$ python -q
>>> import numpy as np
>>> import numpy.linalg as la
>>> np.set_printoptions(precision=3, suppress=True, linewidth=140)
>>> data = np.load("a.npy")
>>> data
array([[-0.16 ,  0.047, -0.137, -0.047, -0.389,  0.449,  0.589, -0.189, -0.19 , -0.37 , -0.206],
       [ 0.16 , -0.303, -0.204,  0.22 ,  0.233,  0.334, -0.14 ,  0.029, -0.748,  0.202,  0.08 ],
       [ 0.223,  0.047, -0.063,  0.125, -0.32 , -0.618,  0.325, -0.37 , -0.274,  0.355, -0.011],
       [-0.415, -0.245, -0.249, -0.272, -0.332, -0.34 , -0.459,  0.034, -0.27 , -0.304, -0.171],
       [ 0.383, -0.142,  0.012,  0.084, -0.204, -0.058,  0.074,  0.632,  0.035,  0.064, -0.609],
       [ 0.351, -0.048, -0.067,  0.447,  0.235, -0.148, -0.168, -0.369,  0.08 , -0.605, -0.235],
       [-0.223, -0.217, -0.745,  0.357,  0.052, -0.055,  0.177,  0.139,  0.361,  0.129,  0.133],
       [ 0.223,  0.557, -0.197,  0.256, -0.518,  0.201, -0.394,  0.096, -0.017, -0.001,  0.247],
       [-0.575,  0.086,  0.405,  0.652, -0.053, -0.019, -0.038,  0.05 , -0.079,  0.13 , -0.207],
       [-0.16 ,  0.643, -0.33 , -0.169,  0.427, -0.064,  0.002, -0.027, -0.166,  0.117, -0.442],
       [-0.032,  0.208,  0.052,  0.08 ,  0.168, -0.34 ,  0.309,  0.508, -0.291, -0.432,  0.422]])
>>> rng = np.random.default_rng(68342)
>>> z = rng.permutation(11)
>>> z
array([ 6,  3,  8,  9,  0,  2,  7,  1, 10,  5,  4])
>>> Y = data[z][:, z]
>>> np.diag(Y)
array([ 0.177, -0.272, -0.079,  0.117, -0.16 , -0.063,  0.096, -0.303,  0.422, -0.148, -0.204])
>>> np.sort(np.abs(la.eigvals(Y)))
array([1., 1., 1., 1., 1., 1., 1., 1., 1., 1., 1.])
>>> Y
array([[ 0.177,  0.357,  0.361,  0.129, -0.223, -0.745,  0.139, -0.217,  0.133, -0.055,  0.052],
       [-0.459, -0.272, -0.27 , -0.304, -0.415, -0.249,  0.034, -0.245, -0.171, -0.34 , -0.332],
       [-0.038,  0.652, -0.079,  0.13 , -0.575,  0.405,  0.05 ,  0.086, -0.207, -0.019, -0.053],
       [ 0.002, -0.169, -0.166,  0.117, -0.16 , -0.33 , -0.027,  0.643, -0.442, -0.064,  0.427],
       [ 0.589, -0.047, -0.19 , -0.37 , -0.16 , -0.137, -0.189,  0.047, -0.206,  0.449, -0.389],
       [ 0.325,  0.125, -0.274,  0.355,  0.223, -0.063, -0.37 ,  0.047, -0.011, -0.618, -0.32 ],
       [-0.394,  0.256, -0.017, -0.001,  0.223, -0.197,  0.096,  0.557,  0.247,  0.201, -0.518],
       [-0.14 ,  0.22 , -0.748,  0.202,  0.16 , -0.204,  0.029, -0.303,  0.08 ,  0.334,  0.233],
       [ 0.309,  0.08 , -0.291, -0.432, -0.032,  0.052,  0.508,  0.208,  0.422, -0.34 ,  0.168],
       [-0.168,  0.447,  0.08 , -0.605,  0.351, -0.067, -0.369, -0.048, -0.235, -0.148,  0.235],
       [ 0.074,  0.084,  0.035,  0.064,  0.383,  0.012,  0.632, -0.142, -0.609, -0.058, -0.204]])
>>> x0 = np.array([0, 6, 8, 3, 5, 3, 3, 3, 0, 8, 7])
>>> la.inv(Y)
array([[ 0.177, -0.459, -0.038,  0.002,  0.589,  0.325, -0.394, -0.14 ,  0.309, -0.168,  0.074],
       [ 0.357, -0.272,  0.652, -0.169, -0.047,  0.125,  0.256,  0.22 ,  0.08 ,  0.447,  0.084],
       [ 0.361, -0.27 , -0.079, -0.166, -0.19 , -0.274, -0.017, -0.748, -0.291,  0.08 ,  0.035],
       [ 0.129, -0.304,  0.13 ,  0.117, -0.37 ,  0.355, -0.001,  0.202, -0.432, -0.605,  0.064],
       [-0.223, -0.415, -0.575, -0.16 , -0.16 ,  0.223,  0.223,  0.16 , -0.032,  0.351,  0.383],
       [-0.745, -0.249,  0.405, -0.33 , -0.137, -0.063, -0.197, -0.204,  0.052, -0.067,  0.012],
       [ 0.139,  0.034,  0.05 , -0.027, -0.189, -0.37 ,  0.096,  0.029,  0.508, -0.369,  0.632],
       [-0.217, -0.245,  0.086,  0.643,  0.047,  0.047,  0.557, -0.303,  0.208, -0.048, -0.142],
       [ 0.133, -0.171, -0.207, -0.442, -0.206, -0.011,  0.247,  0.08 ,  0.422, -0.235, -0.609],
       [-0.055, -0.34 , -0.019, -0.064,  0.449, -0.618,  0.201,  0.334, -0.34 , -0.148, -0.058],
       [ 0.052, -0.332, -0.053,  0.427, -0.389, -0.32 , -0.518,  0.233,  0.168,  0.235, -0.204]])
>>> np.sort(np.abs(np.degrees(np.angle(la.eigvals(Y)))))
array([  0.   ,  47.177,  47.177,  66.592,  66.592, 107.581, 107.581, 119.463, 119.463, 172.502, 172.502])
>>> round(float(la.det(Y)), 3)
1.0
>>> q, r_ = la.qr(data)
>>> np.abs(np.diag(r_))
array([1., 1., 1., 1., 1., 1., 1., 1., 1., 1., 1.])
>>> np.round(q.T @ q, 3) + 0
array([[1., 0., 0., 0., 0., 0., 0., 0., 0., 0., 0.],
       [0., 1., 0., 0., 0., 0., 0., 0., 0., 0., 0.],
       [0., 0., 1., 0., 0., 0., 0., 0., 0., 0., 0.],
       [0., 0., 0., 1., 0., 0., 0., 0., 0., 0., 0.],
       [0., 0., 0., 0., 1., 0., 0., 0., 0., 0., 0.],
       [0., 0., 0., 0., 0., 1., 0., 0., 0., 0., 0.],
       [0., 0., 0., 0., 0., 0., 1., 0., 0., 0., 0.],
       [0., 0., 0., 0., 0., 0., 0., 1., 0., 0., 0.],
       [0., 0., 0., 0., 0., 0., 0., 0., 1., 0., 0.],
       [0., 0., 0., 0., 0., 0., 0., 0., 0., 1., 0.],
       [0., 0., 0., 0., 0., 0., 0., 0., 0., 0., 1.]])
>>> round(np.trace(q @ q.T), 3)
np.float64(11.0)
>>> q
array([[-0.16 ,  0.047, -0.137, -0.047, -0.389,  0.449,  0.589, -0.189, -0.19 , -0.37 , -0.206],
       [ 0.16 , -0.303, -0.204,  0.22 ,  0.233,  0.334, -0.14 ,  0.029, -0.748,  0.202,  0.08 ],
       [ 0.223,  0.047, -0.063,  0.125, -0.32 , -0.618,  0.325, -0.37 , -0.274,  0.355, -0.011],
       [-0.415, -0.245, -0.249, -0.272, -0.332, -0.34 , -0.459,  0.034, -0.27 , -0.304, -0.171],
       [ 0.383, -0.142,  0.012,  0.084, -0.204, -0.058,  0.074,  0.632,  0.035,  0.064, -0.609],
       [ 0.351, -0.048, -0.067,  0.447,  0.235, -0.148, -0.168, -0.369,  0.08 , -0.605, -0.235],
       [-0.223, -0.217, -0.745,  0.357,  0.052, -0.055,  0.177,  0.139,  0.361,  0.129,  0.133],
       [ 0.223,  0.557, -0.197,  0.256, -0.518,  0.201, -0.394,  0.096, -0.017, -0.001,  0.247],
       [-0.575,  0.086,  0.405,  0.652, -0.053, -0.019, -0.038,  0.05 , -0.079,  0.13 , -0.207],
       [-0.16 ,  0.643, -0.33 , -0.169,  0.427, -0.064,  0.002, -0.027, -0.166,  0.117, -0.442],
       [-0.032,  0.208,  0.052,  0.08 ,  0.168, -0.34 ,  0.309,  0.508, -0.291, -0.432,  0.422]])
>>> q.shape, r_.shape
((11, 11), (11, 11))
>>> np.allclose(r_.T @ r_, data.T @ data)
True
>>> A = np.minimum.outer(np.arange(1, 15), np.arange(1, 15)) * -3
>>> A
array([[ -3,  -3,  -3,  -3,  -3,  -3,  -3,  -3,  -3,  -3,  -3,  -3,  -3,  -3],
       [ -3,  -6,  -6,  -6,  -6,  -6,  -6,  -6,  -6,  -6,  -6,  -6,  -6,  -6],
       [ -3,  -6,  -9,  -9,  -9,  -9,  -9,  -9,  -9,  -9,  -9,  -9,  -9,  -9],
       [ -3,  -6,  -9, -12, -12, -12, -12, -12, -12, -12, -12, -12, -12, -12],
       [ -3,  -6,  -9, -12, -15, -15, -15, -15, -15, -15, -15, -15, -15, -15],
       [ -3,  -6,  -9, -12, -15, -18, -18, -18, -18, -18, -18, -18, -18, -18],
       [ -3,  -6,  -9, -12, -15, -18, -21, -21, -21, -21, -21, -21, -21, -21],
       [ -3,  -6,  -9, -12, -15, -18, -21, -24, -24, -24, -24, -24, -24, -24],
       [ -3,  -6,  -9, -12, -15, -18, -21, -24, -27, -27, -27, -27, -27, -27],
       [ -3,  -6,  -9, -12, -15, -18, -21, -24, -27, -30, -30, -30, -30, -30],
       [ -3,  -6,  -9, -12, -15, -18, -21, -24, -27, -30, -33, -33, -33, -33],
       [ -3,  -6,  -9, -12, -15, -18, -21, -24, -27, -30, -33, -36, -36, -36],
       [ -3,  -6,  -9, -12, -15, -18, -21, -24, -27, -30, -33, -36, -39, -39],
       [ -3,  -6,  -9, -12, -15, -18, -21, -24, -27, -30, -33, -36, -39, -42]])
>>> T = np.stack([A, 2 * A, A[::-1]])
>>> (T @ A.T).shape
(3, 14, 14)
>>> la.matrix_rank(T.reshape(3, -1))
np.int64(2)
>>> T.shape
(3, 14, 14)
>>> la.matrix_rank(T)
array([14, 14, 14])
>>> feats = np.array([[0, -1, 1, 1, -3, -3, 0, -1, 3],
...     [3, -2, 3, 2, 0, 2, 1, 3, 2],
...     [1, -1, 2, 2, -2, 2, 3, 1, 1],
...     [0, -3, -1, 3, -1, 2, 1, -3, 2],
...     [-1, -2, 2, -2, 0, -1, -1, 2, 1],
...     [-3, -3, 3, 3, -2, 1, -1, 1, -3],
...     [1, -3, -1, 1, 2, -1, -2, -2, -3],
...     [2, 1, -3, 1, 2, 0, 2, -1, -3],
...     [-2, 2, 0, -2, -3, 2, 1, 0, -3]])
>>> feats[8] = feats[7]
>>> feats
array([[ 0, -1,  1,  1, -3, -3,  0, -1,  3],
       [ 3, -2,  3,  2,  0,  2,  1,  3,  2],
       [ 1, -1,  2,  2, -2,  2,  3,  1,  1],
       [ 0, -3, -1,  3, -1,  2,  1, -3,  2],
       [-1, -2,  2, -2,  0, -1, -1,  2,  1],
       [-3, -3,  3,  3, -2,  1, -1,  1, -3],
       [ 1, -3, -1,  1,  2, -1, -2, -2, -3],
       [ 2,  1, -3,  1,  2,  0,  2, -1, -3],
       [ 2,  1, -3,  1,  2,  0,  2, -1, -3]])
>>> Uu, sigma, Vh = la.svd(feats)
>>> sigma.round(3) + 0
array([10.729,  8.214,  7.316,  6.302,  4.676,  3.485,  1.862,  0.847,  0.   ])
>>> np.argmax(sigma[:-1] / (sigma[1:] + 1e-6)) + 1
np.int64(8)
>>> Y = Uu[:, :8] @ np.diag(sigma[:8]) @ Vh[:8]
>>> Y.round(3) + 0
array([[ 0., -1.,  1.,  1., -3., -3.,  0., -1.,  3.],
       [ 3., -2.,  3.,  2.,  0.,  2.,  1.,  3.,  2.],
       [ 1., -1.,  2.,  2., -2.,  2.,  3.,  1.,  1.],
       [ 0., -3., -1.,  3., -1.,  2.,  1., -3.,  2.],
       [-1., -2.,  2., -2.,  0., -1., -1.,  2.,  1.],
       [-3., -3.,  3.,  3., -2.,  1., -1.,  1., -3.],
       [ 1., -3., -1.,  1.,  2., -1., -2., -2., -3.],
       [ 2.,  1., -3.,  1.,  2.,  0.,  2., -1., -3.],
       [ 2.,  1., -3.,  1.,  2.,  0.,  2., -1., -3.]])
>>> la.matrix_rank(feats, rtol=0.05)
np.int64(8)
>>> np.round(la.norm(feats - Y, 2), 3), round(float(sigma[8]), 3)
(np.float64(0.0), 0.0)
>>> la.matrix_rank(Y)
np.int64(8)
>>> z = rng.permutation(9)
>>> z
array([7, 4, 2, 5, 8, 1, 0, 3, 6])
>>> Y = feats[z][:, z]
>>> np.round(np.sort(np.abs(la.eigvals(Y))), 3) + 0
array([0.   , 1.8  , 1.8  , 2.618, 4.545, 4.545, 5.495, 5.773, 5.773])
>>> round(float(la.det(Y)), 3), np.round(la.det(feats[z]), 3)
(-0.0, np.float64(-0.0))
>>> np.trace(Y)
np.int64(-2)
>>> np.allclose(Y, feats)
False
>>> np.diag(Y)
array([-1,  0,  2,  1, -3, -2,  0,  3, -2])
>>> E = np.load("data.npy")
>>> E
array([[ 7.511,  9.42 ,  1.865,  6.364,  1.746,  0.582,  6.808,  5.733],
       [ 8.894,  8.246,  3.175,  8.676,  0.756,  0.307,  7.114,  2.932],
       [ 9.603,  8.976,  4.077,  8.114,  1.39 , -0.965,  6.617,  2.152],
       [ 8.784,  7.982,  3.122,  9.901, -0.974,  0.5  ,  4.492,  3.682],
       [ 9.256, 11.216,  4.841,  8.939, -0.131, -0.844,  6.676,  2.252],
       [ 8.113,  9.08 ,  3.853, 11.024,  0.73 , -1.187,  5.337,  1.581],
       [ 8.528,  8.984,  1.598,  8.919, -0.649, -0.249,  6.994,  4.33 ],
       [ 8.154,  9.558,  5.91 ,  7.401, -0.168, -0.106,  6.42 ,  1.579],
       [10.18 ,  9.624,  3.264, 10.811,  1.359, -1.276,  6.042,  3.588],
       [10.571,  8.071,  4.377,  8.923, -0.172, -0.333,  6.375,  3.951],
       [ 7.614,  7.223,  3.743, 10.44 , -1.379, -0.623,  7.667,  1.797],
       [ 9.717,  8.973,  1.6  ,  8.834,  1.65 ,  0.08 ,  5.964,  1.707],
       [ 9.001,  8.568,  4.34 ,  9.266,  0.438, -0.328,  6.742,  5.411],
       [ 9.029,  9.728,  4.155, 10.166, -1.182, -0.409,  4.248,  3.33 ],
       [ 7.658,  8.974,  4.078, 10.432,  0.5  ,  0.431,  5.421,  2.414],
       [10.898,  9.75 ,  1.92 ,  9.975, -0.298, -1.816,  4.361,  3.543],
       [ 9.626,  9.609,  2.843,  6.593,  0.674,  1.444,  4.691,  2.464],
       [ 8.086,  9.185,  2.248,  9.994,  0.173, -0.95 ,  5.992,  1.599],
       [ 8.625,  8.668,  3.575,  8.666, -0.038, -1.458,  4.733,  2.532],
       [ 9.631,  8.947,  3.744,  8.425,  1.376, -1.873,  6.565,  3.74 ],
       [ 8.786,  7.595,  5.188,  9.834, -0.911, -0.171,  6.956,  4.713],
       [ 9.124,  9.226,  4.268,  9.428,  0.416, -0.238,  5.59 ,  2.781],
       [10.561, 10.11 ,  1.967,  8.334, -1.145,  0.046,  5.927,  1.895],
       [ 8.367,  9.516,  1.748,  9.297, -0.362, -0.734,  6.194,  2.09 ],
       [ 8.538,  9.186,  2.492,  7.77 ,  1.055,  0.095,  5.455,  3.564],
       [ 8.089,  8.14 ,  2.727,  9.398, -0.44 ,  0.431,  5.25 ,  2.777],
       [ 6.876,  8.841,  2.349,  8.606, -0.856,  0.595,  6.002,  2.766],
       [ 9.221, 10.565,  3.257,  8.703, -0.214, -0.829,  7.211,  2.398],
       [ 7.808,  9.779,  4.857,  8.707,  1.402,  0.271,  2.773,  1.841],
       [ 9.596,  9.565,  1.616,  9.837,  0.988,  0.707,  4.704,  4.799],
       [ 9.298, 10.067,  1.572,  9.746, -1.305, -0.079,  5.02 ,  2.468],
       [ 9.013,  6.774,  1.909, 10.217,  0.502, -0.741,  3.985,  2.24 ],
       [ 7.48 ,  9.656,  2.724,  9.421,  0.92 ,  0.171,  5.867,  2.942],
       [ 8.37 ,  9.367,  1.49 ,  9.92 , -1.376, -0.124,  5.506,  2.332],
       [ 9.365, 10.408,  4.593,  9.384, -0.732, -0.211,  7.091,  3.05 ],
       [10.835,  9.11 ,  2.657,  9.307,  0.71 , -1.782,  5.278,  2.55 ],
       [10.124, 10.284,  2.757, 10.151, -0.212, -2.058,  6.246,  2.784],
       [ 8.497,  9.705,  1.904, 10.345,  1.246,  0.28 ,  6.885,  2.848],
       [ 8.586,  8.113,  2.343,  8.317, -1.554, -1.601,  5.826,  1.699]])
>>> round(np.log10(la.cond(E)))
1
>>> np.abs(la.svd(E)[2][-1])
array([0.456, 0.419, 0.012, 0.018, 0.08 , 0.682, 0.145, 0.353])
>>> la.matrix_rank(E, rtol=0.1)
np.int64(1)
>>> round(float(la.norm(E, 2) / la.norm(E)), 3)
0.989
>>> M = np.array([[-0.2, -1.5, -0.8, 1.0, 0.1, 0.7, 0.3],
...     [-1.0, 0.7, -1.9, 0.0, -1.0, -0.5, -0.5],
...     [-0.3, 1.1, 1.3, 0.9, 1.5, -0.9, -0.1],
...     [0.3, -0.2, -0.3, -0.2, -2.0, -0.8, 0.5],
...     [-0.8, 2.4, 0.2, 0.7, -0.5, -0.8, -1.0],
...     [-0.8, 1.4, -0.3, -0.1, 0.8, 0.3, -1.0],
...     [-2.1, -1.1, 0.0, 0.3, 0.3, 1.2, 0.0],
...     [0.8, 0.2, 0.1, 0.6, 0.3, 0.2, -0.1],
...     [-1.3, -0.7, -0.2, -0.8, -0.3, -0.4, 1.2],
...     [-1.4, -0.4, -0.6, -1.2, -0.5, 0.2, -1.1]])
>>> M[9] *= 20
>>> M
array([[ -0.2,  -1.5,  -0.8,   1. ,   0.1,   0.7,   0.3],
       [ -1. ,   0.7,  -1.9,   0. ,  -1. ,  -0.5,  -0.5],
       [ -0.3,   1.1,   1.3,   0.9,   1.5,  -0.9,  -0.1],
       [  0.3,  -0.2,  -0.3,  -0.2,  -2. ,  -0.8,   0.5],
       [ -0.8,   2.4,   0.2,   0.7,  -0.5,  -0.8,  -1. ],
       [ -0.8,   1.4,  -0.3,  -0.1,   0.8,   0.3,  -1. ],
       [ -2.1,  -1.1,   0. ,   0.3,   0.3,   1.2,   0. ],
       [  0.8,   0.2,   0.1,   0.6,   0.3,   0.2,  -0.1],
       [ -1.3,  -0.7,  -0.2,  -0.8,  -0.3,  -0.4,   1.2],
       [-28. ,  -8. , -12. , -24. , -10. ,   4. , -22. ]])
>>> Y = M / la.norm(M, axis=1)
Traceback (most recent call last):
  File "<python-input-58>", line 1, in <module>
    Y = M / la.norm(M, axis=1)
        ~~^~~~~~~~~~~~~~~~~~~~
ValueError: operands could not be broadcast together with shapes (10,7) (10,) 
>>> Y = M / la.norm(M, axis=1, keepdims=True)
>>> C2 = Y @ Y.T
>>> la.norm(Y, axis=1)
array([1., 1., 1., 1., 1., 1., 1., 1., 1., 1.])
>>> C2[3]
array([-0.068,  0.391, -0.54 ,  1.   ,  0.033, -0.576, -0.332, -0.307,  0.308,  0.07 ])
>>> (np.abs(C2) > 0.9).astype(int)
array([[1, 0, 0, 0, 0, 0, 0, 0, 0, 0],
       [0, 1, 0, 0, 0, 0, 0, 0, 0, 0],
       [0, 0, 1, 0, 0, 0, 0, 0, 0, 0],
       [0, 0, 0, 1, 0, 0, 0, 0, 0, 0],
       [0, 0, 0, 0, 1, 0, 0, 0, 0, 0],
       [0, 0, 0, 0, 0, 1, 0, 0, 0, 0],
       [0, 0, 0, 0, 0, 0, 1, 0, 0, 0],
       [0, 0, 0, 0, 0, 0, 0, 1, 0, 0],
       [0, 0, 0, 0, 0, 0, 0, 0, 1, 0],
       [0, 0, 0, 0, 0, 0, 0, 0, 0, 1]])
>>> (C2 - 2 * np.eye(10)).round(6).argmax(axis=1)
array([6, 9, 4, 1, 5, 4, 0, 2, 6, 1])
